% python3 -q
>>> import numpy as np
>>> np.set_printoptions(precision=2, suppress=True, linewidth=100, sign=" ")
>>> def tidy(a):
...     return np.round(a, 2) + 0
... 
>>> arr = np.load("sample10.npy")
>>> print(tidy(arr))
[[ 0.33  0.    0.    0.    0.33  0.    0.33  0.  ]
 [ 0.25  0.25  0.    0.    0.    0.25  0.25  0.  ]
 [ 0.    0.33  0.33  0.33  0.    0.    0.    0.  ]
 [ 0.    0.    0.25  0.25  0.25  0.    0.    0.25]
 [ 0.2   0.    0.    0.    0.2   0.2   0.2   0.2 ]
 [ 0.    0.    0.5   0.    0.    0.5   0.    0.  ]
 [ 0.    0.33  0.    0.    0.    0.    0.33  0.33]
 [ 0.    0.    0.33  0.    0.33  0.    0.    0.33]]
>>> Uu, sv, Vt = np.linalg.svd(arr)
>>> evecs = Vt[:(sv > 1e-8).sum()]
>>> rng = np.random.default_rng(26144)
>>> vec = arr[6] + 4 * arr[2] + rng.integers(2) * np.eye(8)[6]
>>> tidy(vec)
array([ 0.  ,  1.67,  1.33,  1.33,  0.  ,  0.  ,  0.33,  0.33])
>>> np.allclose(evecs.T @ evecs @ vec, vec)
True
>>> f = np.array([0, 3, 1, 1, 0, 2, 0, 1, 1])
>>> v = np.array([3, -2, 1, 1, -3, -1, -1, -3, -2, 2, -1])
>>> M = f[:, None] + v[None, :]
>>> M
array([[ 3, -2,  1,  1, -3, -1, -1, -3, -2,  2, -1],
       [ 6,  1,  4,  4,  0,  2,  2,  0,  1,  5,  2],
       [ 4, -1,  2,  2, -2,  0,  0, -2, -1,  3,  0],
       [ 4, -1,  2,  2, -2,  0,  0, -2, -1,  3,  0],
       [ 3, -2,  1,  1, -3, -1, -1, -3, -2,  2, -1],
       [ 5,  0,  3,  3, -1,  1,  1, -1,  0,  4,  1],
       [ 3, -2,  1,  1, -3, -1, -1, -3, -2,  2, -1],
       [ 4, -1,  2,  2, -2,  0,  0, -2, -1,  3,  0],
       [ 4, -1,  2,  2, -2,  0,  0, -2, -1,  3,  0]])
>>> print(np.allclose(M[:-1].T @ np.linalg.lstsq(M[:-1].T, M[-1])[0], M[-1]))
True
>>> np.abs(np.diag(np.linalg.qr(M)[1])) > 1e-9
array([ True,  True, False, False, False, False, False, False, False])
>>> J = np.loadtxt("x.csv", delimiter=",")
>>> tidy(J)
array([[-0.7 ,  0.45,  0.15, -0.42, -0.34],
       [ 0.05, -0.23,  0.57, -0.56,  0.55],
       [ 0.05, -0.69,  0.1 , -0.25, -0.66],
       [ 0.55,  0.32, -0.42, -0.63, -0.12],
       [-0.45, -0.4 , -0.68, -0.22,  0.36]])
>>> q = J.astype(float).copy()
>>> for j in range(5):
...     q[:, j] -= q[:, :j] @ (q[:, :j].T @ q[:, j])
...     q[:, j] /= np.linalg.norm(q[:, j])
... 
>>> tidy(q.T @ J)
array([[ 1.,  0.,  0.,  0.,  0.],
       [ 0.,  1.,  0.,  0.,  0.],
       [ 0.,  0.,  1.,  0.,  0.],
       [ 0.,  0.,  0.,  1.,  0.],
       [ 0.,  0.,  0.,  0.,  1.]])
>>> f = np.array([1, 2, 3, 2, 3])
>>> B = J + np.outer(f, np.eye(5)[4])
>>> np.linalg.matrix_rank(np.linalg.inv(B) - np.linalg.inv(J), tol=1e-8)
np.int64(1)
>>> print(np.linalg.matrix_rank(B - J))
1
>>> tidy(np.linalg.det(B) / np.linalg.det(J)), tidy(1 + np.linalg.solve(J, f)[4])
(np.float64(0.61), np.float64(0.61))
>>> tidy(B)
array([[-0.7 ,  0.45,  0.15, -0.42,  0.66],
       [ 0.05, -0.23,  0.57, -0.56,  2.55],
       [ 0.05, -0.69,  0.1 , -0.25,  2.34],
       [ 0.55,  0.32, -0.42, -0.63,  1.88],
       [-0.45, -0.4 , -0.68, -0.22,  3.36]])
